$ python3 -q
>>> import numpy as np
>>> np.set_printoptions(precision=3, suppress=True, linewidth=140)
>>> data = np.load("layer1.npy")
>>> print(data)
[[ 1  1  1  1 -1 -1 -1 -1]
 [ 1 -1 -1  1  1 -1 -1  1]
 [ 1 -1  1 -1  1 -1  1 -1]
 [ 1  1 -1 -1 -1 -1  1  1]
 [ 1  1  1  1  1  1  1  1]]
>>> th = np.radians(72)
>>> R = np.eye(8)
>>> R[5, 5] = R[4, 4] = np.cos(th)
>>> R[5, 4], R[4, 5] = -np.sin(th), np.sin(th)
>>> print(R)
[[ 1.     0.     0.     0.     0.     0.     0.     0.   ]
 [ 0.     1.     0.     0.     0.     0.     0.     0.   ]
 [ 0.     0.     1.     0.     0.     0.     0.     0.   ]
 [ 0.     0.     0.     1.     0.     0.     0.     0.   ]
 [ 0.     0.     0.     0.     0.309  0.951  0.     0.   ]
 [ 0.     0.     0.     0.    -0.951  0.309  0.     0.   ]
 [ 0.     0.     0.     0.     0.     0.     1.     0.   ]
 [ 0.     0.     0.     0.     0.     0.     0.     1.   ]]
>>> B = data @ R.T
>>> print(np.allclose(data @ data.T, B @ B.T))
True
>>> print(np.abs(B - data).max(axis=0))
[0.    0.    0.    0.    1.642 1.642 0.    0.   ]
>>> w1 = np.array([[-5, -2, -4],
...     [-1, -3, 2],
...     [5, 5, 3],
...     [-2, 4, -2],
...     [-1, 2, -3],
...     [5, 3, 0],
...     [-5, 1, -2],
...     [-1, -4, -4]])
>>> b = np.array([3, -2, -2])
>>> H = np.maximum(data @ w1 + b, 0)
>>> print((H > 0).astype(int))
[[1 0 1]
 [0 0 0]
 [0 1 0]
 [0 0 0]
 [0 1 0]]
>>> C = np.array([[4, 4, 5], [3, 5, 4], [-1, 0, 1]])
>>> print((H @ C).round(6).argmax(axis=1))
[2 0 1 0 1]
>>> print(H @ C)
[[ 2  8 16]
 [ 0  0  0]
 [12 20 16]
 [ 0  0  0]
 [12 20 16]]
